$ python -q
>>> import numpy as np
>>> from numpy import linalg as LA
>>> np.set_printoptions(suppress=True, linewidth=100)
>>> feats = np.load("w.npy")
>>> feats
array([[0, 3, 3, 1, 2, 3, 2],
       [3, 2, 0, 2, 0, 3, 1],
       [3, 0, 3, 3, 1, 0, 0],
       [0, 3, 3, 1, 2, 3, 2],
       [2, 1, 2, 0, 0, 3, 2],
       [2, 2, 3, 1, 3, 1, 0],
       [2, 1, 0, 3, 1, 3, 0],
       [1, 1, 0, 2, 1, 2, 0],
       [1, 0, 3, 0, 0, 1, 3],
       [3, 1, 3, 3, 0, 2, 0],
       [1, 1, 2, 2, 2, 1, 3],
       [1, 3, 0, 2, 3, 0, 2],
       [2, 2, 3, 0, 3, 2, 0],
       [3, 2, 2, 1, 2, 0, 0]])
>>> dist = LA.norm(feats[:, None] - feats[None], axis=-1)
>>> dist.mean(axis=1).argmax()
np.int64(11)
>>> np.round(LA.norm(feats, axis=1), 3)
array([6.   , 5.196, 5.292, 6.   , 4.69 , 5.292, 4.899, 3.317, 4.472, 5.657, 4.899, 5.196, 5.477,
       4.69 ])
>>> LA.matrix_rank(dist ** 2)
np.int64(9)
>>> np.flatnonzero(dist[7] < dist.mean() / 2)
array([6, 7])
>>> Y = np.array([[4, 5], [4, 5], [5, 3], [2, 1], [3, 2], [1, 1], [2, 4]])
>>> np.einsum("ij,ij->i", feats, feats)
array([36, 27, 28, 36, 22, 28, 24, 11, 20, 32, 24, 27, 30, 22])
>>> np.vstack([feats, Y.T]).shape
(16, 7)
>>> Y.T @ feats.T
array([[42, 29, 36, 42, 29, 43, 24, 17, 26, 39, 35, 33, 42, 38],
       [40, 34, 29, 40, 32, 37, 23, 16, 27, 34, 35, 36, 37, 36]])
>>> q, vecs = LA.qr(feats[:, :4])[0], LA.qr(feats[:, 4:])[0]
>>> sig = LA.svd(q.T @ vecs, compute_uv=False)
>>> sig.round(3)
array([0.965, 0.392, 0.16 ])
>>> round(LA.norm(q @ q.T - vecs @ vecs.T, 2), 3)
np.float64(1.0)
>>> np.round(np.degrees(np.arccos(sig.clip(0, 1))), 3)
array([15.226, 66.907, 80.767])
>>> (sig > 0.9).sum()
np.int64(1)
>>> arr = np.array([[1, -1, 1, -1], [1, 0, 0, 0], [1, 1, 1, 1], [1, 2, 4, 8]])
>>> arr
array([[ 1, -1,  1, -1],
       [ 1,  0,  0,  0],
       [ 1,  1,  1,  1],
       [ 1,  2,  4,  8]])
>>> vec = np.array([3, -3, 5, 3])
>>> h = np.maximum(arr @ vec, 0)
>>> arr.T @ h
array([ 60,  82, 180, 328])
>>> np.flatnonzero(h > 1e-9)
array([0, 1, 2, 3])
>>> proj = np.triu(np.array([[2, 2, 1, 1], [2, 3, 3, 2], [3, 3, 3, 1], [2, 3, 1, 1]]), 1) + np.eye(4)
>>> Y = proj @ arr @ LA.inv(proj)
>>> LA.matrix_rank(Y)
np.int64(4)
>>> np.round(LA.det(Y), 3)
np.float64(12.0)
>>> Y
array([[ 5., -8., 25., -6.],
       [ 6., -5., 20.,  3.],
       [ 2., -1.,  6.,  3.],
       [ 1.,  0.,  3.,  4.]])
